>>> import numpy as np
>>> np.set_printoptions(suppress=True, linewidth=100)
>>> def rnd(a):
...     return np.round(a, 2) + 0
... 
>>> F = np.load("data.npy")
>>> print(F)
[[ 0.01 -0.94 -2.99  4.37 -3.52  6.28 -0.14  4.53 -3.4 ]
 [ 0.1  -0.51 -0.79  2.89 -3.28  4.76  0.16  3.   -3.18]
 [ 0.09 -0.09  0.06  0.73 -1.13  1.58 -0.01  0.74 -1.21]
 [-0.1  -0.7  -3.26  3.77 -2.58  4.95 -0.23  3.7  -2.06]
 [ 0.37 -0.67 -0.75  2.89 -3.6   4.66  0.15  2.75 -3.23]
 [-0.15 -0.28 -1.07  0.71 -0.1   0.84 -0.01  0.87 -0.05]
 [ 0.2  -0.58 -0.88  2.92 -3.4   4.75  0.24  2.82 -3.29]
 [ 0.25 -0.64 -0.78  2.94 -3.35  4.77  0.27  3.03 -3.05]
 [-0.07 -0.84 -1.84  3.83 -3.63  5.64  0.05  3.68 -3.4 ]
 [ 0.12 -0.37 -0.9   2.26 -2.14  3.52  0.03  2.12 -2.4 ]
 [ 0.07 -0.25 -1.2   0.71  0.03  0.82 -0.26  0.71 -0.02]
 [ 0.17 -0.39 -1.04  1.46 -1.25  2.09 -0.02  1.53 -1.06]
 [-0.16 -0.62 -1.99  3.13 -2.42  4.25  0.07  2.84 -2.12]]
>>> P = F @ np.linalg.solve(F.T @ F, F.T)
>>> print(np.allclose(P @ P, P))
True
>>> print(rnd(P @ F[:, 2]))
[-2.99 -0.79  0.06 -3.26 -0.75 -1.07 -0.88 -0.78 -1.84 -0.9  -1.2  -1.04 -1.99]
>>> print(rnd(np.trace(P)))
9.0
>>> O, _ = np.linalg.qr(np.array([[-0.4, 1.8, -0.8, 0.1, -1.4, 0.0, -0.8],
...     [-0.2, 0.8, -0.1, 1.0, 0.9, -1.8, 0.7],
...     [-0.4, -0.2, 1.5, -2.0, -0.8, 0.6, 0.5],
...     [-0.9, 0.1, 0.1, -0.4, 0.3, 0.4, 0.0],
...     [-0.4, 0.1, 0.8, -1.7, 0.1, -0.9, -0.6],
...     [0.2, -0.6, 0.5, -0.1, 1.2, -1.4, -1.0],
...     [0.4, -1.1, 2.9, 0.6, -1.6, -0.3, 0.5]]))
>>> m1 = O[:, :7]
>>> print(rnd(m1))
[[-0.32 -0.7  -0.38  0.05  0.25 -0.24 -0.38]
 [-0.16 -0.3  -0.26 -0.45 -0.66  0.34  0.23]
 [-0.32  0.29 -0.38  0.48  0.02  0.62 -0.21]
 [-0.73  0.39  0.17 -0.48  0.14 -0.14 -0.14]
 [-0.32  0.14 -0.24  0.44 -0.32 -0.56  0.45]
 [ 0.16  0.2   0.02  0.05 -0.57 -0.27 -0.73]
 [ 0.32  0.35 -0.75 -0.36  0.22 -0.17  0.02]]
>>> # columns are unit length and at right angles
>>> rng = np.random.default_rng(836637)
>>> z = rng.permutation(7)
>>> print(z)
[2 3 0 6 4 1 5]
>>> out = m1[z][:, z]
>>> print(np.allclose(out, m1))
False
>>> print(rnd(np.sort(np.abs(np.linalg.eigvals(out)))))
[1. 1. 1. 1. 1. 1. 1.]
>>> out = np.array([[-1.2, 2.2],
...     [-0.3, 2.2],
...     [-0.8, -0.6],
...     [-1.2, 2.0],
...     [0.2, -1.9],
...     [1.0, -0.6],
...     [-1.2, -2.3],
...     [0.7, -2.7],
...     [0.8, -1.0]])
>>> W2 = np.array([[0.2, 2.3, 0.4, 2.3, 0.7, 1.1, 0.1, 0.3],
...     [1.5, 0.5, 0.4, -0.3, -0.2, 1.4, 0.1, 1.6]])
>>> feats = out @ W2
>>> print(rnd(feats))
[[ 3.06 -1.66  0.4  -3.42 -1.28  1.76  0.1   3.16]
 [ 3.24  0.41  0.76 -1.35 -0.65  2.75  0.19  3.43]
 [-1.06 -2.14 -0.56 -1.66 -0.44 -1.72 -0.14 -1.2 ]
 [ 2.76 -1.76  0.32 -3.36 -1.24  1.48  0.08  2.84]
 [-2.81 -0.49 -0.68  1.03  0.52 -2.44 -0.17 -2.98]
 [-0.7   2.    0.16  2.48  0.82  0.26  0.04 -0.66]
 [-3.69 -3.91 -1.4  -2.07 -0.38 -4.54 -0.35 -4.04]
 [-3.91  0.26 -0.8   2.42  1.03 -3.01 -0.2  -4.11]
 [-1.34  1.34 -0.08  2.14  0.76 -0.52 -0.02 -1.36]]
>>> blk = np.stack([feats, 5 * feats, feats[::-1]])
>>> print(np.linalg.matrix_rank(blk.reshape(3, -1)))
2
>>> print(np.linalg.lstsq(feats[:-1].T, feats[-1])[2])
2
>>> print(np.abs(np.diag(np.linalg.qr(feats)[1])) > 1e-9)
[ True  True False False False False False False]
>>> print(rnd(np.trace(np.linalg.pinv(feats) @ feats)))
2.0
>>> mat = np.array([[-4, 1, 0, -2, -5, 0, 1, -5],
...     [0, 4, -3, -5, 0, 3, 4, -3],
...     [1, -5, -4, -5, -3, 1, -4, 5],
...     [3, 5, 0, 3, 3, -1, 2, 1],
...     [4, -4, -1, -2, 0, -4, 3, -2],
...     [0, -5, 2, -2, 1, 0, -5, -3],
...     [0, -2, 0, -4, 2, 0, 4, -2],
...     [5, -5, -5, 5, -1, -4, -2, -2],
...     [-1, 5, 4, -5, 0, -5, -5, 4],
...     [-1, 1, -2, 3, 1, -1, -2, 0],
...     [-1, 4, 5, -5, 1, 3, -5, -2],
...     [0, -1, -4, 1, 3, 5, -1, -2]])
>>> mat[-1] = mat[0] + 5 * mat[1]
>>> print(mat)
[[ -4   1   0  -2  -5   0   1  -5]
 [  0   4  -3  -5   0   3   4  -3]
 [  1  -5  -4  -5  -3   1  -4   5]
 [  3   5   0   3   3  -1   2   1]
 [  4  -4  -1  -2   0  -4   3  -2]
 [  0  -5   2  -2   1   0  -5  -3]
 [  0  -2   0  -4   2   0   4  -2]
 [  5  -5  -5   5  -1  -4  -2  -2]
 [ -1   5   4  -5   0  -5  -5   4]
 [ -1   1  -2   3   1  -1  -2   0]
 [ -1   4   5  -5   1   3  -5  -2]
 [ -4  21 -15 -27  -5  15  21 -20]]
>>> # row 11 is much longer than the rest
>>> blk = np.stack([mat, 5 * mat, mat[::-1]])
>>> print(rnd(np.linalg.norm(blk, axis=(1, 2))))
[ 58.28 291.42  58.28]
>>> print((blk @ mat.T).shape)
(3, 12, 12)
>>> print(blk.sum(axis=0))
[[ -28   27  -15  -39  -35   15   27  -50]
 [  -1   28  -13  -35    1   21   19  -20]
 [   5  -29  -26  -27  -17    5  -26   30]
 [  17   35    4   13   18  -11    7   10]
 [  29  -29  -11   -7   -1  -28   16  -14]
 [   0  -32   12  -16    8    0  -26  -20]
 [   0  -17    2  -26   13    0   19  -15]
 [  34  -34  -31   28   -6  -28   -9  -14]
 [  -3   35   24  -27    3  -31  -28   25]
 [  -5    1  -16   13    3   -5  -16    5]
 [  -6   28   27  -35    6   21  -26  -15]
 [ -28  127  -90 -164  -35   90  127 -125]]
>>> print(blk.shape)
(3, 12, 8)
